$ python -q
>>> import numpy as np
>>> np.set_printoptions(precision=2, suppress=True, linewidth=100)
>>> def rnd(a):
...     return np.round(a, 2) + 0
... 
>>> M = np.load("case7.npy")
>>> print(M)
[[ 1.   2.3  0. ]
 [-0.3  0.7 -0.9]
 [-0.6 -0.7 -0.9]
 [-0.1 -1.2  0.6]
 [ 0.4  1.3  0.4]
 [ 0.6 -0.4  0.1]
 [ 1.3 -0.3 -0.5]
 [ 5.   0.  -0.5]
 [ 1.6 -0.1  0.1]
 [-0.5  1.3  0.5]]
>>> W1 = np.array([[1, 0], [-2, -3], [-2, 1]])
>>> c = np.array([2, 0])
>>> hid = np.maximum(M @ W1 + c, 0)
>>> print(np.linalg.matrix_rank(hid))
2
>>> print((hid > 0).astype(int))
[[0 0]
 [1 0]
 [1 1]
 [1 1]
 [0 0]
 [1 1]
 [1 1]
 [1 0]
 [1 1]
 [0 0]]
>>> basis = np.array([[1, 0], [-3, 1]])
>>> print(W1 @ basis)
[[ 1  0]
 [ 7 -3]
 [-5  1]]
>>> print(rnd(hid @ basis))
[[ 0.   0. ]
 [ 2.1  0. ]
 [ 1.   1.2]
 [-9.5  4.2]
 [ 0.   0. ]
 [-0.7  1.3]
 [ 3.7  0.4]
 [ 8.   0. ]
 [ 2.4  0.4]
 [ 0.   0. ]]
>>> proj = M @ np.linalg.solve(M.T @ M, M.T)
>>> print(rnd(proj @ M[:, 2]))
[ 0.  -0.9 -0.9  0.6  0.4  0.1 -0.5 -0.5  0.1  0.5]
>>> print(np.linalg.matrix_rank(np.eye(10) - proj))
7
>>> Xc = M - M.mean(axis=0)
>>> left, sigma, vt = np.linalg.svd(Xc, full_matrices=False)
>>> print(rnd(np.abs(vt[-1])))
[0.06 0.1  0.99]
>>> print(rnd(sigma ** 2 / (sigma ** 2).sum()))
[0.65 0.28 0.07]
>>> print(np.searchsorted(np.cumsum(sigma ** 2) / (sigma ** 2).sum(), 0.9) + 1)
2
>>> print(np.abs(vt[0]).argmax())
0
>>> print(np.abs(left[:, 0]).argmax())
7
>>> print((np.sign(left[:, 0]) == np.sign(left[0, 0])).astype(int))
[1 0 0 0 0 0 1 1 1 0]
>>> q, r_ = np.linalg.qr(M)
>>> print(rnd(np.abs(np.diag(r_))))
[5.61 3.36 1.65]
>>> print(rnd(abs(r_[0, 0])), rnd(np.linalg.norm(M[:, 0])))
5.61 5.61
>>> print(q.shape, r_.shape)
(10, 3) (3, 3)
>>> C2 = M.T @ M
>>> print((M @ M.T).shape)
(10, 10)
>>> print(rnd(np.linalg.svd(M, compute_uv=False) ** 2))
[31.79 11.27  2.68]
>>> print(rnd(np.linalg.eigvalsh(C2)[::-1]))
[31.79 11.27  2.68]
>>> print(rnd(C2))
[[31.48  1.71 -2.27]
 [ 1.71 11.35  0.55]
 [-2.27  0.55  2.91]]
>>> A = np.load("test9.npy")
>>> print(A)
[[1 2 2 0 1 1 3]
 [3 1 2 2 0 1 1]
 [1 3 1 2 2 0 1]
 [1 1 3 1 2 2 0]
 [0 1 1 3 1 2 2]
 [2 0 1 1 3 1 2]
 [2 2 0 1 1 3 1]]
>>> q, vecs = np.linalg.qr(A[:, :6])[0], np.linalg.qr(A[:, 6:])[0]
>>> sigma = np.linalg.svd(q.T @ vecs, compute_uv=False)
>>> print(rnd(sigma))
[0.79]
>>> print(rnd(np.linalg.norm(q @ q.T - vecs @ vecs.T, 2)))
1.0
>>> print(rnd(np.degrees(np.arccos(sigma.clip(0, 1)))))
[37.55]
>>> print(np.allclose(A @ A.T, A.T @ A))
True
>>> print(rnd(np.abs(np.linalg.eigvals(A)).max()))
10.0
>>> print(rnd(np.sort(np.abs(np.linalg.eigvals(A)))))
[ 2.28  2.28  2.56  2.56  2.87  2.87 10.  ]
>>> print((A + A.T) / 2)
[[1.  2.5 1.5 0.5 0.5 1.5 2.5]
 [2.5 1.  2.5 1.5 0.5 0.5 1.5]
 [1.5 2.5 1.  2.5 1.5 0.5 0.5]
 [0.5 1.5 2.5 1.  2.5 1.5 0.5]
 [0.5 0.5 1.5 2.5 1.  2.5 1.5]
 [1.5 0.5 0.5 1.5 2.5 1.  2.5]
 [2.5 1.5 0.5 0.5 1.5 2.5 1. ]]
>>> print(np.trace(A))
7
>>> C2 = A.T @ A
>>> print(rnd(np.linalg.svd(A, compute_uv=False) ** 2))
[100.     8.25   8.25   6.55   6.55   5.2    5.2 ]
>>> print(rnd(np.linalg.eigvalsh(C2)[::-1]))
[100.     8.25   8.25   6.55   6.55   5.2    5.2 ]
>>> print((A @ A.T).shape)
(7, 7)
>>> print(np.diag(C2))
[20 20 20 20 20 20 20]
>>> B = np.c_[M[:, :2] @ np.array([[-1, 1], [-1, 2]]), np.array([0, 0, 0, 1, 2, 2, 2, 1, 3, 0])]
>>> print(rnd(B))
[[-3.3  5.6  0. ]
 [-0.4  1.1  0. ]
 [ 1.3 -2.   0. ]
 [ 1.3 -2.5  1. ]
 [-1.7  3.   2. ]
 [-0.2 -0.2  2. ]
 [-1.   0.7  2. ]
 [-5.   5.   1. ]
 [-1.5  1.4  3. ]
 [-0.8  2.1  0. ]]
>>> print(rnd(np.linalg.lstsq(M, B[:, 0])[0]))
[-1. -1.  0.]
>>> rng = np.random.default_rng(158)
>>> K = rng.normal(size=(20, 6)) + 3 * np.array([1, -1, 3, -1, -1, 3])
>>> print(rnd(K))
[[ 5.24 -2.64  7.56 -3.87 -2.05  5.77]
 [ 4.27 -3.82  9.18 -4.54 -2.91  6.97]
 [ 3.16 -4.01  8.94 -1.68 -4.76 10.27]
 [ 2.64 -3.52 10.38 -4.89 -1.46  8.72]
 [ 1.63 -3.7   7.83 -4.36 -2.68  9.32]
 [ 3.08 -4.71  9.43 -2.28 -1.1   7.64]
 [ 3.99 -1.44  8.12 -3.14 -3.2   7.7 ]
 [ 2.33 -3.31  9.87 -1.75 -2.68  9.31]
 [ 4.03 -2.73 10.94 -3.5  -4.08  9.97]
 [ 0.94 -2.66  6.45 -5.01 -4.44  9.44]
 [ 2.47 -2.27  8.31 -2.78 -3.12 10.67]
 [ 3.65 -5.57 10.23 -3.49 -2.61  9.57]
 [ 1.6  -1.62 10.5  -3.56 -4.39  8.7 ]
 [ 2.63 -3.46 11.01 -2.79 -5.05 11.26]
 [ 4.01 -5.61  8.99 -3.12 -3.03  8.65]
 [ 4.02 -2.79  9.23 -3.28 -2.23 11.24]
 [ 2.54 -2.93  9.36 -3.71 -3.32  8.76]
 [ 2.06 -3.74  9.08 -3.51 -2.93  8.85]
 [ 2.51 -3.62 10.31 -1.83 -5.34  8.63]
 [ 3.54 -4.03  8.23 -3.73 -3.31  9.48]]
>>> C2 = np.cov(K, rowvar=False)
>>> print(C2.shape)
(6, 6)
>>> print(np.argsort(-K.std(axis=0).round(6), kind="stable"))
[5 2 4 1 0 3]
>>> print(rnd(K.std(axis=0)))
[1.05 1.07 1.17 0.94 1.12 1.32]
